$ python -q
>>> import numpy as np
>>> np.set_printoptions(suppress=True, linewidth=100)
>>> rd = lambda a: np.round(a, 3) + 0
>>> Y = np.array([[1, 2, 3, 1, 2, 5, 3],
...     [1, 4, 4, 2, 2, 2, 0],
...     [2, 2, 2, 3, 2, 3, 2],
...     [4, 4, 5, 0, 1, 5, 4],
...     [0, 3, 5, 4, 4, 3, 1],
...     [4, 5, 0, 3, 4, 3, 4],
...     [0, 5, 0, 3, 4, 3, 4]])
>>> K = np.tril(Y)
>>> K
array([[1, 0, 0, 0, 0, 0, 0],
       [1, 4, 0, 0, 0, 0, 0],
       [2, 2, 2, 0, 0, 0, 0],
       [4, 4, 5, 0, 0, 0, 0],
       [0, 3, 5, 4, 4, 0, 0],
       [4, 5, 0, 3, 4, 3, 0],
       [0, 5, 0, 3, 4, 3, 4]])
>>> # null space of dimension 1
>>> K @ K
array([[ 1,  0,  0,  0,  0,  0,  0],
       [ 5, 16,  0,  0,  0,  0,  0],
       [ 8, 12,  4,  0,  0,  0,  0],
       [18, 26, 10,  0,  0,  0,  0],
       [29, 50, 50, 16, 16,  0,  0],
       [33, 59, 35, 25, 28,  9,  0],
       [29, 79, 35, 37, 44, 21, 16]])
>>> rd(np.sort(np.linalg.eigvals(K)))
array([0., 1., 2., 3., 4., 4., 4.])
>>> [int(np.linalg.matrix_rank(np.linalg.matrix_power(K, p))) for p in range(1, 8)]
[6, 6, 6, 6, 6, 6, 6]
>>> J = np.load("w.npy")
>>> rd(J)
array([[ 7.12 , -5.642,  4.127,  0.618, -0.241],
       [ 0.773, -8.899,  0.02 , -4.433, -0.741],
       [ 4.983,  5.621,  3.383,  5.63 ,  0.656],
       [ 1.494,  8.236,  1.353,  5.246,  0.762],
       [-7.961,  1.791, -4.849, -3.145, -0.12 ],
       [ 2.665, -8.894,  1.194, -3.452, -0.675],
       [ 2.024, -8.956,  0.793, -3.817, -0.702],
       [ 4.453,  6.179,  3.083,  5.659,  0.686],
       [-3.138,  8.805, -1.492,  3.159,  0.651],
       [-7.462,  4.86 , -4.38 , -1.22 ,  0.162]])
>>> # rows and columns are dependent
>>> left, sigma, Vh = np.linalg.svd(J, full_matrices=False)
>>> (sigma > 1e-8).sum()
np.int64(2)
>>> rd(np.cumsum(sigma ** 2) / np.sum(sigma ** 2))
array([0.638, 1.   , 1.   , 1.   , 1.   ])
>>> left.shape, sigma.shape, Vh.shape
((10, 5), (5,), (5, 5))
>>> E = np.load("arr.npy")
>>> E
array([[ -1,  -2,  -4],
       [ -2,  -2,  -1],
       [  4,   3,   4],
       [ -3,  -2,   2],
       [  5,  -5,  -3],
       [  0,   0,  -2],
       [ -9, -10,  -8]])
>>> gram = E.T @ E
>>> (E @ E.T).shape
(7, 7)
>>> np.diag(gram)
array([136, 146, 114])
>>> np.trace(gram), (E ** 2).sum()
(np.int64(396), np.int64(396))
>>> np.linalg.matrix_rank(gram)
np.int64(3)
>>> left, sigma, Vh = np.linalg.svd(J)
>>> np.argmax(sigma[:-1] / (sigma[1:] + 1e-6)) + 1
np.int64(2)
>>> Y = left[:, :2] @ np.diag(sigma[:2]) @ Vh[:2]
>>> rd(np.linalg.norm(J - Y) / np.linalg.norm(J))
np.float64(0.0)
>>> rd(np.linalg.norm(J - Y, 2)), rd(sigma[2])
(np.float64(0.0), np.float64(0.0))
>>> np.linalg.matrix_rank(J, rtol=0.05)
np.int64(2)
>>> W0 = np.array([[3, -2, 0, 0, 0, 0],
...     [-1, -1, 0, 0, 0, 0],
...     [1, 1, 0, 0, 0, 0],
...     [0, 0, 3, -2, 0, 0],
...     [0, 0, -1, -1, 0, 0],
...     [0, 0, 1, 1, 0, 0],
...     [0, 0, 0, 0, 3, -2],
...     [0, 0, 0, 0, -1, -1],
...     [0, 0, 0, 0, 1, 1]])
>>> x = np.array([1, 1, 3, 1, 3, 0])
>>> rhs = W0 @ x
>>> beta, lr = np.zeros(6), 1 / np.linalg.norm(W0, 2) ** 2
>>> for i in range(3):
...     beta -= lr * W0.T @ (W0 @ beta - rhs)
...     if i % 1 == 0: print(i, round(np.linalg.norm(W0 @ beta - rhs), 3))
... 
0 4.253
1 3.036
2 2.167
>>> rd(beta)
array([ 0.76 ,  0.568,  2.589,  0.259,  2.744, -0.463])
>>> rd(np.linalg.cond(W0))
np.float64(1.869)
>>> feats = np.load("sample13.npy")
>>> rd(feats)
array([[-0.286, -0.526, -0.368, -0.711],
       [ 0.931, -0.266, -0.244, -0.052],
       [-0.215, -0.623, -0.286,  0.695],
       [ 0.072, -0.513,  0.851, -0.089]])
>>> f = np.array([8, 9])
>>> rd(np.cross(feats[3, :3], feats[2, :3]))
array([ 0.677, -0.162, -0.155])
>>> Y = np.array([[-1, -5, -1], [-2, -4, 0], [-2, 3, 4], [3, -3, 2]])
>>> np.vstack([feats, Y.T]).shape
(7, 4)
>>> rd(np.einsum("ij,ij->i", feats, feats))
array([1., 1., 1., 1.])
>>> rd(np.einsum("ij->j", feats))
array([ 0.501, -1.929, -0.047, -0.156])
>>> rd(np.einsum("ik,kj->ji", feats, Y))
array([[-0.06 , -0.064,  4.119, -1.012],
       [ 4.568, -4.168,  0.625,  4.513],
       [-2.607, -2.012,  0.463,  3.153]])
>>> rd(feats @ feats.T)
array([[1., 0., 0., 0.],
       [0., 1., 0., 0.],
       [0., 0., 1., 0.],
       [0., 0., 0., 1.]])
>>> rd(np.linalg.svd(feats, compute_uv=False))
array([1., 1., 1., 1.])
>>> Q = feats.astype(float).copy()
>>> for j in range(4):
...     Q[:, j] -= Q[:, :j] @ (Q[:, :j].T @ Q[:, j])
...     Q[:, j] /= np.linalg.norm(Q[:, j])
... 
>>> rd(Q.T @ feats)
array([[1., 0., 0., 0.],
       [0., 1., 0., 0.],
       [0., 0., 1., 0.],
       [0., 0., 0., 1.]])
>>> rd(Q.T @ Q)
array([[1., 0., 0., 0.],
       [0., 1., 0., 0.],
       [0., 0., 1., 0.],
       [0., 0., 0., 1.]])
>>> x = np.array([-3, -1, -1, -2])
>>> a = np.maximum(feats @ x, 0)
>>> rd(a)
array([3.176, 0.   , 0.163, 0.   ])
>>> np.flatnonzero(a > 1e-9)
array([0, 2])
>>> rd(np.maximum(feats @ x, 0) - np.maximum(-feats @ x, 0))
array([ 3.176, -2.179,  0.163, -0.375])
>>> mat = np.load("case19.npy")
>>> mat
array([[1, 3, 2, 2, 1],
       [3, 1, 3, 2, 2],
       [2, 3, 1, 3, 2],
       [2, 2, 3, 1, 3],
       [1, 2, 2, 3, 1]])
>>> # symmetric
>>> x = np.array([-3, -1, -8, 0, 3])
>>> rhs = mat @ x
>>> rhs
array([-19, -28, -11, -23, -18])
>>> rd(np.linalg.solve(mat, 4 * rhs))
array([-12.,  -4., -32.,   0.,  12.])
>>> rd(np.linalg.solve(mat.T, mat[1]))
array([0., 1., 0., 0., 0.])
>>> rd(np.linalg.solve(mat, mat[:, 0]))
array([1., 0., 0., 0., 0.])
>>> rd(np.linalg.solve(mat, rhs))
array([-3., -1., -8.,  0.,  3.])
>>> rd(np.linalg.norm(mat[3], 1)), rd(np.linalg.norm(mat[3], np.inf))
(np.float64(11.0), np.float64(3.0))
>>> rd(np.linalg.norm(mat, 1)), rd(np.linalg.norm(mat, np.inf))
(np.float64(11.0), np.float64(11.0))
>>> mat[3] @ mat[4]
np.int64(18)
>>> np.linalg.norm(mat, axis=1).argmax()
np.int64(1)
>>> rd(np.linalg.norm(mat[3] - mat[4]))
np.float64(3.162)
>>> rd(np.linalg.norm(mat, axis=1))
array([4.359, 5.196, 5.196, 5.196, 4.359])
>>> x = np.array([-2, -2, 0])
>>> rhs = E @ x
>>> beta, lr = np.zeros(3), 1 / np.linalg.norm(E, 2) ** 2
>>> for i in range(6):
...     beta -= lr * E.T @ (E @ beta - rhs)
...     if i % 2 == 0: print(i, round(np.linalg.norm(E @ beta - rhs), 3))
... 
0 7.661
2 5.75
4 4.569
>>> rd(np.linalg.cond(E))
np.float64(4.494)
>>> rd(beta)
array([-1.836, -1.473, -0.776])
>>> f = np.array([-3, -2, 1, -1])
>>> Y = feats + np.outer(f, np.eye(4)[1])
>>> rd(np.linalg.det(Y) / np.linalg.det(feats)), rd(1 + np.linalg.solve(feats, f)[1])
(np.float64(3.001), np.float64(3.001))
>>> np.linalg.matrix_rank(Y - feats)
np.int64(1)
>>> np.linalg.matrix_rank(np.linalg.inv(Y) - np.linalg.inv(feats), tol=1e-8)
np.int64(1)
>>> Y = mat / np.linalg.norm(mat, axis=1, keepdims=True)
>>> gram = Y @ Y.T
>>> (gram - 2 * np.eye(5)).round(6).argmax(axis=1)
array([4, 3, 0, 1, 0])
>>> rd(gram)
array([[1.   , 0.795, 0.927, 0.839, 0.947],
       [0.795, 1.   , 0.815, 0.926, 0.839],
       [0.927, 0.815, 1.   , 0.815, 0.927],
       [0.839, 0.926, 0.815, 1.   , 0.795],
       [0.947, 0.839, 0.927, 0.795, 1.   ]])
>>> rd(np.linalg.norm(Y, axis=1))
array([1., 1., 1., 1., 1.])
>>> F = np.load("out11.npy")
>>> F
array([[ 1,  1,  1,  1, -1, -1, -1, -1],
       [ 1,  1, -1, -1, -1, -1,  1,  1],
       [ 1, -1, -1,  1,  1, -1, -1,  1],
       [ 1, -1,  1, -1,  1, -1,  1, -1]])
>>> gram = F.T @ F
>>> np.diag(gram)
array([4, 4, 4, 4, 4, 4, 4, 4])
>>> np.trace(gram), (F ** 2).sum()
(np.int64(32), np.int64(32))
>>> rd(np.linalg.eigvalsh(gram)[::-1])
array([8., 8., 8., 8., 0., 0., 0., 0.])
>>> gram
array([[ 4,  0,  0,  0,  0, -4,  0,  0],
       [ 0,  4,  0,  0, -4,  0,  0,  0],
       [ 0,  0,  4,  0,  0,  0,  0, -4],
       [ 0,  0,  0,  4,  0,  0, -4,  0],
       [ 0, -4,  0,  0,  4,  0,  0,  0],
       [-4,  0,  0,  0,  0,  4,  0,  0],
       [ 0,  0,  0, -4,  0,  0,  4,  0],
       [ 0,  0, -4,  0,  0,  0,  0,  4]])
>>> M = np.load("block9.npy")
>>> rd(M)
array([[ 0.667, -0.333,  0.333,  0.556,  0.111, -0.111],
       [-0.333,  0.667,  0.333,  0.556,  0.111, -0.111],
       [ 0.333,  0.333,  0.667, -0.556, -0.111,  0.111],
       [ 0.556,  0.556, -0.556,  0.074, -0.185,  0.185],
       [ 0.111,  0.111, -0.111, -0.185,  0.963,  0.037],
       [-0.111, -0.111,  0.111,  0.185,  0.037,  0.963]])
>>> # symmetric
>>> rng = np.random.default_rng(18056)
>>> labels = rng.permutation(6)
>>> Y = M[:, labels] * rng.choice([-1, 1], 6)
>>> rd(Y)
array([[-0.333, -0.333,  0.111,  0.111,  0.556, -0.667],
       [ 0.667, -0.333,  0.111,  0.111,  0.556,  0.333],
       [ 0.333, -0.667, -0.111, -0.111, -0.556, -0.333],
       [ 0.556,  0.556, -0.185, -0.185,  0.074, -0.556],
       [ 0.111,  0.111,  0.963, -0.037, -0.185, -0.111],
       [-0.111, -0.111,  0.037, -0.963,  0.185,  0.111]])
>>> left, _, Vh = np.linalg.svd(M.T @ Y)
>>> rd(left @ Vh)
array([[ 0.,  0.,  0.,  0.,  0., -1.],
       [ 1.,  0.,  0.,  0.,  0.,  0.],
       [ 0., -1.,  0.,  0.,  0.,  0.],
       [ 0.,  0.,  0.,  0.,  1.,  0.],
       [ 0.,  0.,  1.,  0.,  0.,  0.],
       [ 0.,  0.,  0., -1.,  0.,  0.]])
>>> labels
array([1, 2, 4, 5, 3, 0])
>>> Q, r_ = np.linalg.qr(Y)
>>> rd(Q)
array([[-0.333, -0.333,  0.111,  0.111,  0.556, -0.667],
       [ 0.667, -0.333,  0.111,  0.111,  0.556,  0.333],
       [ 0.333, -0.667, -0.111, -0.111, -0.556, -0.333],
       [ 0.556,  0.556, -0.185, -0.185,  0.074, -0.556],
       [ 0.111,  0.111,  0.963, -0.037, -0.185, -0.111],
       [-0.111, -0.111,  0.037, -0.963,  0.185,  0.111]])
>>> rd(Q.T @ Q)
array([[1., 0., 0., 0., 0., 0.],
       [0., 1., 0., 0., 0., 0.],
       [0., 0., 1., 0., 0., 0.],
       [0., 0., 0., 1., 0., 0.],
       [0., 0., 0., 0., 1., 0.],
       [0., 0., 0., 0., 0., 1.]])
>>> rd(r_)
array([[1., 0., 0., 0., 0., 0.],
       [0., 1., 0., 0., 0., 0.],
       [0., 0., 1., 0., 0., 0.],
       [0., 0., 0., 1., 0., 0.],
       [0., 0., 0., 0., 1., 0.],
       [0., 0., 0., 0., 0., 1.]])
>>> np.allclose(r_.T @ r_, Y.T @ Y)
True
>>> np.trace(Q @ Q.T)
np.float64(6.0)
>>> gram = M.T @ M
>>> np.linalg.matrix_rank(gram)
np.int64(6)
>>> rd(np.diag(gram))
array([1., 1., 1., 1., 1., 1.])
>>> np.trace(gram), rd((M ** 2).sum())
(np.float64(6.0), np.float64(6.0))
>>> x = np.array([3, 1, 1, 2, 1, 3])
>>> rd(np.abs(np.linalg.eigvals(M)))
array([1., 1., 1., 1., 1., 1.])
>>> 6 - np.linalg.matrix_rank(M - np.eye(6), tol=1e-8)
np.int64(5)
>>> rd(np.sort(np.abs(np.degrees(np.angle(np.linalg.eigvals(M))))))
array([  0.,   0.,   0.,   0.,   0., 180.])
>>> rd(np.linalg.det(M))
np.float64(-1.0)
>>> rd(M.T @ (M @ x))
array([3., 1., 1., 2., 1., 3.])
